% ipython --no-banner

In [1]: import numpy as np

In [2]: import numpy.linalg as la

In [3]: np.set_printoptions(suppress=True, linewidth=140)

In [4]: rd = lambda a: np.round(a, 2) + 0

In [5]: out = np.array([[0]])

In [6]: cent = np.array([[2, -2, -3], [-2, -3, -1], [-1, 0, -2]])

In [7]: E = np.block([[out, np.zeros((1, 3))], [np.zeros((3, 1)), cent]])

In [8]: E
Out[8]: 
array([[ 0.,  0.,  0.,  0.],
       [ 0.,  2., -2., -3.],
       [ 0., -2., -3., -1.],
       [ 0., -1.,  0., -2.]])

In [9]: # 2 blocks once reordered

In [10]: out = np.array([[2, 3], [3, 4], [1, 3], [1, 2]])

In [11]: out.T @ E.T
Out[11]: 
array([[  0.,   1., -10.,  -5.],
       [  0.,  -4., -19.,  -8.]])

In [12]: la.matrix_rank(E @ out)
Out[12]: np.int64(2)

In [13]: np.einsum("ik,kj->ji", E, out)
Out[13]: 
array([[  0.,   1., -10.,  -5.],
       [  0.,  -4., -19.,  -8.]])

In [14]: la.matrix_rank(np.vstack([E, out.T]))
Out[14]: np.int64(4)

In [15]: np.einsum("ik,kj->ij", E, out)
Out[15]: 
array([[  0.,   0.],
       [  1.,  -4.],
       [-10., -19.],
       [ -5.,  -8.]])

In [16]: np.vstack([E, out.T]).shape
Out[16]: (6, 4)

In [17]: np.einsum("ij,ij->i", E, E)
Out[17]: array([ 0., 17., 14.,  5.])

In [18]: rank = la.matrix_rank(E)

In [19]: rank
Out[19]: np.int64(3)

In [20]: null = la.svd(E)[2][rank:].T

In [21]: la.matrix_rank(E.T @ E), la.matrix_rank(E @ E.T)
Out[21]: (np.int64(3), np.int64(3))

In [22]: null @ null.T
Out[22]: 
array([[1., 0., 0., 0.],
       [0., 0., 0., 0.],
       [0., 0., 0., 0.],
       [0., 0., 0., 0.]])

In [23]: null[:, 0] / null[np.abs(null[:, 0]).round(6).argmax(), 0]
Out[23]: array([1., 0., 0., 0.])

In [24]: [int(la.matrix_rank(E[:, :j + 1])) for j in range(4)]
Out[24]: [0, 1, 2, 3]
